$ python -q
>>> import numpy as np
>>> import numpy.linalg as la
>>> np.set_printoptions(suppress=True, linewidth=120)
>>> feats = np.load("x.npy")
>>> feats
array([[ 3,  4,  5,  6,  7,  8,  9, 10, 11, 12, 13, 14],
       [15, 16, 17, 18, 19, 20, 21, 22, 23, 24, 25, 26],
       [27, 28, 29, 30, 31, 32, 33, 34, 35, 36, 37, 38],
       [39, 40, 41, 42, 43, 44, 45, 46, 47, 48, 49, 50],
       [51, 52, 53, 54, 55, 56, 57, 58, 59, 60, 61, 62],
       [63, 64, 65, 66, 67, 68, 69, 70, 71, 72, 73, 74]])
>>> # rank 2
>>> left, sv, VT = la.svd(feats)
>>> np.argmax(sv[:-1] / (sv[1:] + 1e-6)) + 1
np.int64(2)
>>> B = left[:, :2] @ np.diag(sv[:2]) @ VT[:2]
>>> la.matrix_rank(feats, rtol=0.05)
np.int64(1)
>>> feats[0] @ feats[2]
np.int64(3458)
>>> np.round(la.norm(feats, 1), 2), np.round(la.norm(feats, np.inf), 2)
(np.float64(264.0), np.float64(822.0))
>>> np.round(la.norm(feats, axis=0), 2)
array([ 95.15,  97.24,  99.35, 101.47, 103.61, 105.75, 107.92, 110.09, 112.28, 114.47, 116.68, 118.89])
>>> np.round(la.norm(feats, axis=1), 2)
array([ 31.78,  72.01, 113.22, 154.62, 196.09, 237.59])
>>> round(float(la.norm(feats, 2)), 2)
370.99
>>> np.round(la.norm(feats[0], 1), 2), round(la.norm(feats[0], np.inf), 2)
(np.float64(102.0), np.float64(14.0))
>>> left, sv, VT = la.svd(feats, full_matrices=False)
>>> np.round(np.abs(VT[0]), 2)
array([0.26, 0.26, 0.27, 0.27, 0.28, 0.29, 0.29, 0.3 , 0.3 , 0.31, 0.31, 0.32])
>>> np.round(np.sqrt((sv ** 2).sum()), 2), np.round(la.norm(feats), 2)
(np.float64(371.24), np.float64(371.24))
>>> np.round(left.T @ feats @ VT.T, 2) + 0
array([[370.99,   0.  ,   0.  ,   0.  ,   0.  ,   0.  ],
       [  0.  ,  13.73,   0.  ,   0.  ,   0.  ,   0.  ],
       [  0.  ,   0.  ,   0.  ,   0.  ,   0.  ,   0.  ],
       [  0.  ,   0.  ,   0.  ,   0.  ,   0.  ,   0.  ],
       [  0.  ,   0.  ,   0.  ,   0.  ,   0.  ,   0.  ],
       [  0.  ,   0.  ,   0.  ,   0.  ,   0.  ,   0.  ]])
>>> (sv > 1e-8).sum()
np.int64(2)
>>> np.round(np.cumsum(sv ** 2) / np.sum(sv ** 2), 2)
array([1., 1., 1., 1., 1., 1.])
>>> sv.round(2) + 0
array([370.99,  13.73,   0.  ,   0.  ,   0.  ,   0.  ])
>>> np.abs(left[:, 0]).round(6).argmax()
np.int64(5)
>>> np.round(VT @ VT.T, 2) + 0
array([[1., 0., 0., 0., 0., 0.],
       [0., 1., 0., 0., 0., 0.],
       [0., 0., 1., 0., 0., 0.],
       [0., 0., 0., 1., 0., 0.],
       [0., 0., 0., 0., 1., 0.],
       [0., 0., 0., 0., 0., 1.]])
